% python3 -q
>>> import numpy as np
>>> np.set_printoptions(precision=3, suppress=True, linewidth=160, floatmode="fixed")
>>> mat = np.load("out1.npy")
>>> mat
array([[-1, -2,  1, -2],
       [-1, -2,  1, -2],
       [ 0,  0,  0,  0],
       [ 0, -4,  2, -3],
       [ 0,  0,  0,  0],
       [ 1, -2,  1, -1],
       [-1, -2,  1, -2],
       [-2,  3,  1,  2],
       [ 0,  0,  0, -1],
       [ 0,  0,  0, -1],
       [-1, -2,  1, -2],
       [-2,  0,  0, -2],
       [ 0,  0,  0,  0],
       [ 0,  0,  0,  0],
       [ 0,  0,  0,  0],
       [ 0,  0,  0,  0],
       [-1,  2, -1,  0],
       [ 0,  0,  0,  0],
       [ 0,  0,  0,  0],
       [ 0,  0,  0,  0],
       [-1, -3,  4, -1],
       [ 0,  0,  0,  0],
       [ 1, -2,  1, -1],
       [ 0,  0,  0,  0]])
>>> # rows 0 and 1 are equal
>>> gram = mat.T @ mat
>>> np.allclose(gram, gram.T)
True
>>> np.linalg.matrix_rank(gram)
np.int64(4)
>>> gram
array([[ 16,  -1,  -7,   7],
       [ -1,  62, -31,  41],
       [ -7, -31,  28, -18],
       [  7,  41, -18,  38]])
>>> print((mat @ mat.T).shape)
(24, 24)
>>> vec = np.array([0, 1, 3, 3])
>>> rhs = mat @ vec
>>> print(np.round(np.linalg.pinv(mat) @ mat, 3) + 0)
[[1.000 0.000 0.000 0.000]
 [0.000 1.000 0.000 0.000]
 [0.000 0.000 1.000 0.000]
 [0.000 0.000 0.000 1.000]]
>>> np.round(np.linalg.lstsq(mat, rhs)[0], 3) + 0
array([0.000, 1.000, 3.000, 3.000])
>>> np.round(np.linalg.solve(mat.T @ mat, mat.T @ rhs), 3) + 0
array([0.000, 1.000, 3.000, 3.000])
>>> rhs
array([-5, -5,  0, -7,  0, -2, -5, 12, -3, -3, -5, -6,  0,  0,  0,  0, -1,  0,  0,  0,  6,  0, -2,  0])
>>> rng = np.random.default_rng(565428)
>>> rhs = rhs + 0.1 * rng.normal(size=24)
>>> rhs
array([-4.933, -4.911,  0.026, -7.017, -0.149, -1.973, -4.926, 12.217, -3.149, -3.062, -5.077, -6.028, -0.212, -0.126,  0.056, -0.154, -0.910,  0.026,  0.045,
       -0.056,  6.066, -0.026, -1.978,  0.106])
>>> beta, *_ = np.linalg.lstsq(mat, rhs)
>>> beta
array([-0.060,  0.975,  3.010,  3.052])
>>> print(beta.round())
[-0.000  1.000  3.000  3.000]
>>> q, Rm = np.linalg.qr(mat)
>>> print(np.allclose(Rm.T @ Rm, mat.T @ mat))
True
>>> q.shape, Rm.shape
((24, 4), (4, 4))
>>> idx = mat[:, 2] > np.median(mat[:, 2])
>>> r0 = mat[idx].mean(axis=0) - mat[~idx].mean(axis=0)
>>> ((mat - mat.mean(axis=0)) @ r0 > 0).astype(int)
array([1, 1, 0, 1, 0, 1, 1, 0, 0, 0, 1, 1, 0, 0, 0, 0, 0, 0, 0, 0, 1, 0, 1, 0])
>>> Xs = mat - mat.mean(axis=0)
>>> Uu, sig, Vt = np.linalg.svd(Xs, full_matrices=False)
>>> round(float((sig ** 2).sum() ** 2 / (sig ** 4).sum()), 3)
1.751
>>> Vt[0] * np.sign(Vt[0, np.abs(Vt[0]).argmax()])
array([-0.035,  0.785, -0.374,  0.492])
>>> sig ** 2 / (sig ** 2).sum()
array([0.733, 0.144, 0.117, 0.006])
>>> sig
array([9.238, 4.097, 3.695, 0.848])
>>> arr = np.loadtxt("test6.csv", delimiter=",")
>>> print(arr)
[[ 1.000  0.000  0.000  0.000  0.000  0.000]
 [ 0.000  1.000  0.000  0.000  0.000  0.000]
 [ 0.000  0.000  0.809  0.000  0.000  0.588]
 [ 0.000  0.000  0.000  1.000  0.000  0.000]
 [ 0.000  0.000  0.000  0.000  1.000  0.000]
 [ 0.000  0.000 -0.588  0.000  0.000  0.809]]
>>> # orthonormal columns
>>> other = np.array([[0, 2, -1],
...     [-1, 2, 2],
...     [0, 1, -2],
...     [2, 1, -2],
...     [1, -2, 0],
...     [1, -2, -1]])
>>> np.einsum("ij,ij->i", arr, arr)
array([1.000, 1.000, 1.000, 1.000, 1.000, 1.000])
>>> np.einsum("ij->j", arr)
array([1.000, 1.000, 0.221, 1.000, 1.000, 1.397])
>>> print(np.vstack([arr, other.T]).shape)
(9, 6)
>>> F = np.load("layer6.npy")
>>> F
array([[-3, -3],
       [-3, -6]])
>>> other = F / np.linalg.norm(F, axis=1, keepdims=True)
>>> gram = other @ other.T
>>> gram[0]
array([1.000, 0.949])
>>> np.argwhere(np.triu(np.abs(gram) > 0.95, 1))
array([], shape=(0, 2), dtype=int64)
>>> (np.abs(gram) > 0.9).astype(int)
array([[1, 1],
       [1, 1]])
>>> M = np.loadtxt("dump.csv", delimiter=",")
>>> M
array([[ 6.398, -6.681,  3.690,  0.904],
       [ 3.888,  1.848,  7.406,  5.159],
       [ 0.867, -8.262, -4.261, -3.582],
       [ 4.595, -8.858, -0.018, -0.643],
       [ 2.038, -4.676,  8.577, -0.643],
       [-5.443,  6.497, -0.568, -5.277],
       [-0.982,  2.062,  9.133,  3.373],
       [-6.294, -4.617,  6.237, -0.412],
       [-4.887,  0.456, -4.763, -7.295],
       [-0.570,  2.363, -7.381, -6.294]])
>>> idx = M[:, 3] > np.median(M[:, 3])
>>> r0 = M[idx].mean(axis=0) - M[~idx].mean(axis=0)
>>> print(((M - M.mean(axis=0)) @ r0 > 0).astype(int))
[1 1 0 0 1 0 1 1 0 0]
>>> np.argsort(-np.abs(r0).round(6), kind="stable")
array([2, 3, 0, 1])
>>> print(r0)
[1.319 0.233 8.019 6.212]
>>> other = np.c_[M[:, :2] @ np.array([[-4, -6], [4, -3]]), np.array([0, 2, 0, 2, 0, 2, 1, 0, 1, 0])]
>>> other
array([[-52.316, -18.345,   0.000],
       [ -8.160, -28.872,   2.000],
       [-36.516,  19.584,   0.000],
       [-53.812,  -0.996,   2.000],
       [-26.856,   1.800,   0.000],
       [ 47.760,  13.167,   2.000],
       [ 12.176,  -0.294,   1.000],
       [  6.708,  51.615,   0.000],
       [ 21.372,  27.954,   1.000],
       [ 11.732,  -3.669,   0.000]])
>>> np.round(np.linalg.lstsq(M, other[:, 0])[0], 3) + 0
array([-4.000,  4.000,  0.000,  0.000])
>>> print(np.linalg.matrix_rank(np.c_[M, other]))
5
>>> print(np.linalg.norm(np.linalg.qr(M)[0].T @ other, axis=0) ** 2 / ((other ** 2).sum(axis=0) + 1e-12))
[1.000 1.000 0.283]
>>> T = np.stack([M, -1 * M, M[::-1]])
>>> np.einsum("bij,cij->bc", T, T)
array([[ 999.996, -999.996, -407.802],
       [-999.996,  999.996,  407.802],
       [-407.802,  407.802,  999.996]])
>>> np.linalg.matrix_rank(T.reshape(3, -1))
np.int64(2)
>>> (T @ M.T).shape
(3, 10, 10)
>>> data = np.loadtxt("mat.csv", delimiter=",")
>>> data
array([[ 1.000,  3.000,  0.000],
       [-1.000,  3.000,  0.000],
       [ 0.000,  0.000, -2.000]])
>>> gram = np.cov(M, rowvar=False)
>>> gram
array([[ 19.608, -11.737,   5.462,   9.460],
       [-11.737,  27.860,  -1.457,  -3.451],
       [  5.462,  -1.457,  36.378,  21.144],
       [  9.460,  -3.451,  21.144,  16.853]])
>>> gram.shape
(4, 4)
>>> M.std(axis=0)
array([4.201, 5.007, 5.722, 3.895])
>>> print(np.linalg.eigvalsh(gram)[::-1])
[54.499 33.209 11.343  1.647]
>>> np.median(M, axis=0)
array([ 0.149, -2.080,  1.836, -0.643])
>>> np.corrcoef(M.T)
array([[ 1.000, -0.502,  0.205,  0.520],
       [-0.502,  1.000, -0.046, -0.159],
       [ 0.205, -0.046,  1.000,  0.854],
       [ 0.520, -0.159,  0.854,  1.000]])
>>> idx = rng.permutation(3)
>>> other = data[:, idx] * rng.choice([-1, 1], 3)
>>> other
array([[ 0.000,  3.000,  1.000],
       [ 0.000,  3.000, -1.000],
       [-2.000,  0.000,  0.000]])
>>> Uu, _, Vt = np.linalg.svd(data.T @ other)
>>> print(Uu @ Vt)
[[0.000 0.000 1.000]
 [0.000 1.000 0.000]
 [1.000 0.000 0.000]]
>>> np.round(np.linalg.lstsq(data, other)[0], 3) + 0
array([[0.000, 0.000, 1.000],
       [0.000, 1.000, 0.000],
       [1.000, 0.000, 0.000]])
>>> def softmax(z):
...     e = np.exp(z - z.max(axis=-1, keepdims=True))
...     return e / e.sum(axis=-1, keepdims=True)
... 
>>> np.round(softmax(10 * other[1]), 3) + 0
array([0.000, 1.000, 0.000])
>>> softmax(other).sum(axis=1)
array([1.000, 1.000, 1.000])
>>> scores = other @ other.T / np.sqrt(3)
>>> softmax(scores).round(6).argmax(axis=1)
array([0, 1, 2])
>>> print(softmax(scores)[1] @ other)
[-0.005  2.993 -0.520]
>>> softmax(scores + np.triu(np.full(scores.shape, -np.inf), 1))
array([[1.000, 0.000, 0.000],
       [0.240, 0.760, 0.000],
       [0.083, 0.083, 0.834]])
>>> vec = np.array([-2, -3, 0])
>>> rhs = data @ vec
>>> beta, lr = np.zeros(3), 1 / np.linalg.norm(data, 2) ** 2
>>> for i in range(5):
...     beta -= lr * data.T @ (data @ beta - rhs)
...     if i % 1 == 0: print(i, round(np.linalg.norm(data @ beta - rhs), 3))
... 
0 2.514
1 2.235
2 1.986
3 1.766
4 1.57
>>> round(float(np.linalg.cond(data)), 3)
3.0
>>> q, evecs = np.linalg.qr(data[:, :1])[0], np.linalg.qr(data[:, 1:])[0]
>>> sig = np.linalg.svd(q.T @ evecs, compute_uv=False)
>>> round(float(np.linalg.norm(q @ q.T - evecs @ evecs.T, 2)), 3)
1.0
>>> print(sig.round(3) + 0)
[0.000]
>>> print((sig > 0.9).sum())
0
>>> np.degrees(np.arccos(sig.clip(0, 1)))
array([90.000])
>>> A = np.loadtxt("run7.csv", delimiter=",")
>>> A
array([[3.000, 2.000, 2.000],
       [2.000, 3.000, 2.000],
       [2.000, 2.000, 3.000]])
>>> print(A @ np.ones(3))
[7.000 7.000 7.000]
>>> np.fft.fft(A[0])
array([7.000+0.000j, 1.000+0.000j, 1.000+0.000j])
>>> np.sort(np.abs(np.fft.fft(A[0]))), np.sort(np.linalg.svd(A, compute_uv=False))
(array([1.000, 1.000, 7.000]), array([1.000, 1.000, 7.000]))
>>> np.allclose(A @ A.T, A.T @ A)
True
>>> q, evecs = np.linalg.qr(A[:, :1])[0], np.linalg.qr(A[:, 1:])[0]
>>> sig = np.linalg.svd(q.T @ evecs, compute_uv=False)
>>> print((sig > 0.9).sum())
1
>>> round(float(np.linalg.norm(q @ q.T - evecs @ evecs.T, 2)), 3)
1.0
>>> np.degrees(np.arccos(sig.clip(0, 1)))
array([17.190])
>>> sig
array([0.955])
>>> vec = np.array([2, 2, 2])
>>> rhs = A @ vec
>>> rhs
array([14.000, 14.000, 14.000])
>>> np.linalg.solve(A, rhs)
array([2.000, 2.000, 2.000])
>>> w, evecs = np.linalg.eig(A)
>>> np.sort(np.linalg.eigvals(A.T))
array([1.000, 1.000, 7.000])
>>> np.round(A @ evecs[:, 0] - w[0] * evecs[:, 0], 3) + 0
array([0.000, 0.000, 0.000])
>>> other = A[0, 0] * A[1:] - np.outer(A[1:, 0], A[0])
>>> other
array([[0.000, 5.000, 2.000],
       [0.000, 2.000, 5.000]])
>>> np.linalg.matrix_rank(other), np.linalg.matrix_rank(A)
(np.int64(2), np.int64(3))
>>> J = np.load("m.npy")
>>> print(J)
[[4.000 1.000 1.000 1.000 1.000]
 [1.000 4.000 1.000 1.000 1.000]
 [1.000 1.000 4.000 1.000 1.000]
 [1.000 1.000 1.000 4.000 1.000]
 [1.000 1.000 1.000 1.000 4.000]]
>>> w, evecs = np.linalg.eigh(J)
>>> print(np.abs(evecs[:, -1]))
[0.447 0.447 0.447 0.447 0.447]
>>> np.linalg.eigvalsh(J @ J)
array([ 9.000,  9.000,  9.000,  9.000, 64.000])
>>> w
array([3.000, 3.000, 3.000, 3.000, 8.000])
>>> np.round(evecs.T @ evecs, 3) + 0
array([[1.000, 0.000, 0.000, 0.000, 0.000],
       [0.000, 1.000, 0.000, 0.000, 0.000],
       [0.000, 0.000, 1.000, 0.000, 0.000],
       [0.000, 0.000, 0.000, 1.000, 0.000],
       [0.000, 0.000, 0.000, 0.000, 1.000]])
>>> print(np.linalg.svd(J, compute_uv=False))
[8.000 3.000 3.000 3.000 3.000]
>>> np.linalg.eigvalsh(J + -1 * np.eye(5))
array([2.000, 2.000, 2.000, 2.000, 7.000])
>>> r0 = np.array([2, 2, 1])
>>> np.convolve(J[3], r0)
array([ 2.000,  4.000,  5.000, 11.000, 11.000,  6.000,  1.000])
>>> np.correlate(J[3], J[0], "full")
array([ 1.000,  2.000,  3.000,  7.000, 11.000, 10.000,  9.000, 17.000,  4.000])
>>> K = np.load("block17.npy")
>>> K
array([[ 6.004,  5.980, -6.018],
       [ 0.986, -1.976, -7.010],
       [ 5.021,  4.016, -7.011]])
>>> idx = rng.permutation(3)
>>> idx
array([1, 2, 0])
>>> other = K[idx][:, idx]
>>> np.diag(other)
array([-1.976, -7.011,  6.004])
>>> np.allclose(other, K)
False
>>> vec = np.array([3, 1, -3, 0, 3, -2])
>>> rhs = arr @ vec
>>> beta, lr = np.zeros(6), 1 / np.linalg.norm(arr, 2) ** 2
>>> for i in range(3):
...     beta -= lr * arr.T @ (arr @ beta - rhs)
...     if i % 1 == 0: print(i, round(np.linalg.norm(arr @ beta - rhs), 3))
... 
0 0.0
1 0.0
2 0.0
>>> beta
array([ 3.000,  1.000, -3.000,  0.000,  3.000, -2.000])
>>> round(np.linalg.cond(arr), 3)
np.float64(1.0)
>>> Uu, sig, Vt = np.linalg.svd(K)
>>> np.argmax(sig[:-1] / (sig[1:] + 1e-6)) + 1
np.int64(2)
>>> other = Uu[:, :2] @ np.diag(sig[:2]) @ Vt[:2]
>>> np.round(np.linalg.norm(K - other, 2), 3), round(sig[2], 3)
(np.float64(0.005), np.float64(0.005))
>>> np.linalg.matrix_rank(K, rtol=0.05)
np.int64(2)
>>> np.linalg.matrix_rank(other)
np.int64(2)
